>>> import numpy as np
>>> np.set_printoptions(precision=3, suppress=True, linewidth=160)
>>> def tidy(a):
...     return np.round(a, 3) + 0
... 
>>> data = np.tril(np.array([[-1, 0, -1], [0, -1, 1], [-1, -1, -1]]), -1) + np.eye(3, dtype=int)
>>> data
array([[ 1,  0,  0],
       [ 0,  1,  0],
       [-1, -1,  1]])
>>> data @ data
array([[ 1,  0,  0],
       [ 0,  1,  0],
       [-2, -2,  1]])
>>> tidy(np.sort(np.linalg.eigvals(data)))
array([1., 1., 1.])
>>> np.linalg.matrix_power(data - np.diag(np.diag(data)), 3)
array([[0, 0, 0],
       [0, 0, 0],
       [0, 0, 0]])
>>> [int(np.linalg.matrix_rank(np.linalg.matrix_power(data, p))) for p in range(1, 4)]
[3, 3, 3]
>>> rng = np.random.default_rng(358)
>>> lab = rng.permutation(3)
>>> lab
array([0, 1, 2])
>>> other = data[lab][:, lab]
>>> np.diag(other)
array([1, 1, 1])
>>> tidy(np.linalg.det(other)), tidy(np.linalg.det(data[lab]))
(np.float64(1.0), np.float64(1.0))
>>> np.allclose(other, data)
True
>>> np.trace(other)
np.int64(3)
>>> other
array([[ 1,  0,  0],
       [ 0,  1,  0],
       [-1, -1,  1]])
>>> blk = np.stack([data, 3 * data, data[::-1]])
>>> (blk @ data.T).shape
(3, 3, 3)
>>> blk.sum(axis=0)
array([[ 3, -1,  1],
       [ 0,  5,  0],
       [-3, -4,  4]])
>>> np.einsum("bij,cij->bc", blk, blk)
array([[ 5, 15, -1],
       [15, 45, -3],
       [-1, -3,  5]])
>>> np.linalg.matrix_rank(blk.reshape(3, -1))
np.int64(2)
>>> w1 = np.array([[1, 1, 2, 2, 9, 0], [7, 5, 7, 1, 9, 0], [1, 5, 5, 2, 5, 6]])
>>> c = np.array([2, 3, 2, 1, -2, -3])
>>> hid = np.maximum(data @ w1 + c, 0)
>>> (hid > 0).astype(int)
array([[1, 1, 1, 1, 1, 0],
       [1, 1, 1, 1, 1, 0],
       [0, 1, 0, 0, 0, 1]])
>>> W2 = np.array([[6, 4, 0], [5, 0, 0], [1, 3, 4], [7, 9, 4], [2, 4, 6], [9, 0, 2]])
>>> w1 @ W2
array([[ 45,  64,  70],
       [ 99,  94,  86],
       [114,  57,  70]])
>>> (hid @ W2).round(6).argmax(axis=1)
array([1, 0, 0])
>>> hid @ W2
array([[ 77,  79,  70],
       [131, 109,  86],
       [ 37,   0,   6]])
>>> other = data / np.sqrt((data ** 2).mean(axis=1, keepdims=True))
>>> np.linalg.matrix_rank(other) == np.linalg.matrix_rank(data)
np.True_
>>> feats = np.load("dump.npy")
>>> feats
array([[ 2.083, -1.566, -2.107,  8.907,  4.36 ,  2.322],
       [-3.635,  4.77 , -2.938,  0.883,  0.567, -0.197],
       [ 2.636, -1.269,  0.159,  7.298,  2.643, -0.598],
       [ 3.045, -2.309, -0.335,  9.808,  2.075,  1.523],
       [ 2.088, -2.056, -0.903,  9.212,  2.697,  0.314],
       [-2.155,  6.028, -3.11 ,  3.264,  2.63 , -1.833],
       [-1.67 ,  7.121, -4.847,  1.817,  0.434, -3.403],
       [ 1.134, -3.278,  0.393,  8.835,  4.436,  0.978],
       [-0.482, -1.9  , -0.22 ,  1.592, -2.463,  2.844],
       [ 1.127, -1.606, -0.967,  8.711,  3.293, -1.711],
       [ 3.334, -3.321, -1.364,  8.313,  1.733, -0.35 ],
       [ 1.858, -2.589,  0.523,  8.349,  5.172,  1.889],
       [-0.694, -2.124, -0.074,  2.288, -3.351,  2.604],
       [-0.4  ,  3.802, -2.632,  2.615, -0.277,  0.201],
       [-1.959,  6.585, -1.792,  0.227, -0.877, -2.93 ],
       [ 0.773,  6.69 , -0.435,  3.074, -0.479, -1.129]])
>>> lab = feats[:, 2] > np.median(feats[:, 2])
>>> u = feats[lab].mean(axis=0) - feats[~lab].mean(axis=0)
>>> (((feats - feats.mean(axis=0)) @ u > 0) == lab).mean()
np.float64(0.75)
>>> np.argsort(-np.abs(u).round(6), kind="stable")
array([1, 2, 5, 3, 0, 4])
>>> ((feats - feats.mean(axis=0)) @ u > 0).astype(int)
array([1, 0, 1, 1, 1, 0, 0, 1, 1, 1, 1, 1, 1, 0, 0, 0])
